$ python3 -q
>>> import numpy as np
>>> import numpy.linalg as la
>>> np.set_printoptions(precision=2, suppress=True, linewidth=160)
>>> def tidy(a):
...     return np.round(a, 2) + 0
... 
>>> M = np.load("run6.npy")
>>> M
array([[-4, -3],
       [ 0,  1]])
>>> # triangular, det is the product of the diagonal
>>> f, v = M[0], M[1]
>>> f @ v
np.int64(-3)
>>> f @ f
np.int64(25)
>>> p = (f @ v) / (f @ f) * f
>>> np.outer(f, v)
array([[ 0, -4],
       [ 0, -3]])
>>> p
array([0.48, 0.36])
>>> la.matrix_rank(np.outer(f, v))
np.int64(1)
>>> B = la.inv(M)
>>> tidy(la.det(M) * B)
array([[ 1.,  3.],
       [ 0., -4.]])
>>> tidy(la.cond(M))
np.float64(6.34)
>>> tidy(la.inv(B))
array([[-4., -3.],
       [ 0.,  1.]])
>>> rng = np.random.default_rng(999663)
>>> labels = rng.permutation(2)
>>> B = M[:, labels] * rng.choice([-1, 1], 2)
>>> B
array([[ 4, -3],
       [ 0,  1]])
>>> left, _, VT = la.svd(M.T @ B)
>>> tidy(la.lstsq(M, B)[0])
array([[-1.,  0.],
       [ 0.,  1.]])
>>> tidy(left @ VT)
array([[-1.,  0.],
       [ 0.,  1.]])
>>> labels
array([0, 1])
>>> feats = np.load("test15.npy")
>>> tidy(feats)
array([[-0.27,  0.73,  0.2 , -0.6 ],
       [-0.15, -0.66,  0.48, -0.56],
       [-0.91, -0.15, -0.36,  0.11],
       [-0.27,  0.15,  0.77,  0.55]])
>>> blk = np.stack([feats, -3 * feats, feats[::-1]])
>>> la.matrix_rank(blk)
array([4, 4, 4])
>>> tidy(la.det(blk))
array([ -1., -81.,  -1.])
>>> tidy(la.norm(blk, axis=(1, 2)))
array([2., 6., 2.])
>>> t = np.radians(135)
>>> R = np.eye(4)
>>> R[1, 1] = R[0, 0] = np.cos(t)
>>> R[1, 0], R[0, 1] = -np.sin(t), np.sin(t)
>>> tidy(R)
array([[-0.71,  0.71,  0.  ,  0.  ],
       [-0.71, -0.71,  0.  ,  0.  ],
       [ 0.  ,  0.  ,  1.  ,  0.  ],
       [ 0.  ,  0.  ,  0.  ,  1.  ]])
>>> B = feats @ R.T
>>> tidy(B)
array([[ 0.7 , -0.32,  0.2 , -0.6 ],
       [-0.36,  0.57,  0.48, -0.56],
       [ 0.54,  0.75, -0.36,  0.11],
       [ 0.29,  0.08,  0.77,  0.55]])
>>> tidy(la.svd(feats, compute_uv=False)), tidy(la.svd(B, compute_uv=False))
(array([1., 1., 1., 1.]), array([1., 1., 1., 1.]))
>>> tidy(la.det(R)), tidy(np.trace(R))
(np.float64(1.0), np.float64(0.59))
>>> B = np.array([[3, 1, 0], [3, 0, 0]])
>>> cent = np.kron(B, feats)
>>> cent.shape
(8, 12)
>>> la.matrix_rank(cent)
np.int64(8)
